% python3 -q
>>> import numpy as np
>>> np.set_printoptions(suppress=True, linewidth=200)
>>> F = np.array([[1.3, -1.6, 0.8],
...     [0.1, 1.3, -0.4],
...     [0.1, 0.5, -0.9],
...     [-0.4, -0.4, 0.3],
...     [-0.4, -1.7, -0.4],
...     [0.4, -1.1, -0.5],
...     [0.8, 0.6, 0.2],
...     [-0.2, 1.7, -0.5],
...     [-0.9, 0.6, 1.2],
...     [-0.4, 0.6, -1.2],
...     [-7.5, -2.5, -8.5],
...     [1.1, -0.4, -1.1],
...     [0.5, -0.4, -0.5],
...     [-0.1, -0.4, -0.2]])
>>> # row 10 is much longer than the rest
>>> rng = np.random.default_rng(27)
>>> z = rng.permutation(3)
>>> out = F[:, z] * rng.choice([-1, 1], 3)
>>> print(out)
[[-1.3 -0.8 -1.6]
 [-0.1  0.4  1.3]
 [-0.1  0.9  0.5]
 [ 0.4 -0.3 -0.4]
 [ 0.4  0.4 -1.7]
 [-0.4  0.5 -1.1]
 [-0.8 -0.2  0.6]
 [ 0.2  0.5  1.7]
 [ 0.9 -1.2  0.6]
 [ 0.4  1.2  0.6]
 [ 7.5  8.5 -2.5]
 [-1.1  1.1 -0.4]
 [-0.5  0.5 -0.4]
 [ 0.1  0.2 -0.4]]
>>> U, _, Vh = np.linalg.svd(F.T @ out)
>>> print(np.round(np.linalg.lstsq(F, out)[0], 2) + 0)
[[-1.  0.  0.]
 [ 0.  0.  1.]
 [ 0. -1.  0.]]
>>> print(z)
[0 2 1]
>>> dist = np.linalg.norm(out[:, None] - out[None], axis=-1)
>>> print(np.linalg.matrix_rank(dist ** 2))
5
>>> print(dist[13].round(6).argsort(kind="stable")[:4])
[13  3 12  5]
>>> print(dist.shape)
(14, 14)
>>> cent = F[[3, 1]].astype(float)
>>> for _ in range(4):
...     z = np.linalg.norm(F[:, None] - cent, axis=-1).argmin(axis=1)
...     cent = np.array([F[z == j].mean(axis=0) for j in range(2)])
... 
>>> print(z)
[1 1 1 1 1 1 1 1 1 1 0 1 1 1]
>>> print(np.round(cent[1] - cent[0], 2))
[7.65 2.45 8.25]
>>> print(np.bincount(z))
[ 1 13]
